>>> import numpy as np
>>> from numpy import linalg as LA
>>> np.set_printoptions(suppress=True, linewidth=120)
>>> feats = np.load("out12.npy")
>>> feats
array([[ 5, -3, -1,  1, -3, -3,  3, -2],
       [ 3,  1,  2, -1,  2,  0,  3, -3],
       [-1,  2,  3,  1, -1,  1, -3, -1],
       [-2, -1, -2,  6, -2,  3,  2, -3],
       [ 3, -1, -1,  2,  0,  2, -1, -2],
       [ 2,  1,  0, -2,  1,  4,  3,  0],
       [ 3, -1,  0, -3,  1, -2,  3,  2],
       [-1,  1,  3,  1,  2,  3,  1, -2]])
>>> A2 = feats[0, 0] * feats[1:] - np.outer(feats[1:, 0], feats[0])
>>> A2
array([[  0,  14,  13,  -8,  19,   9,   6,  -9],
       [  0,   7,  14,   6,  -8,   2, -12,  -7],
       [  0, -11, -12,  32, -16,   9,  16, -19],
       [  0,   4,  -2,   7,   9,  19, -14,  -4],
       [  0,  11,   2, -12,  11,  26,   9,   4],
       [  0,   4,   3, -18,  14,  -1,   6,  16],
       [  0,   2,  14,   6,   7,  12,   8, -12]])
>>> np.flatnonzero(~A2.round(6).any(axis=1))
array([], dtype=int64)
>>> np.abs(A2).max()
np.int64(32)
>>> np.unravel_index(np.abs(A2).argmax(), A2.shape)
(np.int64(2), np.int64(3))
>>> np.round(A2.mean(axis=0), 1)
array([ 0. ,  4.4,  4.6,  1.9,  5.1, 10.9,  2.7, -4.4])
>>> print(A2 - A2[0])
[[  0   0   0   0   0   0   0   0]
 [  0  -7   1  14 -27  -7 -18   2]
 [  0 -25 -25  40 -35   0  10 -10]
 [  0 -10 -15  15 -10  10 -20   5]
 [  0  -3 -11  -4  -8  17   3  13]
 [  0 -10 -10 -10  -5 -10   0  25]
 [  0 -12   1  14 -12   3   2  -3]]
>>> np.diff(A2, axis=0)
array([[  0,  -7,   1,  14, -27,  -7, -18,   2],
       [  0, -18, -26,  26,  -8,   7,  28, -12],
       [  0,  15,  10, -25,  25,  10, -30,  15],
       [  0,   7,   4, -19,   2,   7,  23,   8],
       [  0,  -7,   1,  -6,   3, -27,  -3,  12],
       [  0,  -2,  11,  24,  -7,  13,   2, -28]])
>>> print(np.round(LA.svd(A2, compute_uv=False), 1))
[58.  45.6 29.6 23.9 13.1  7.6  3.5]
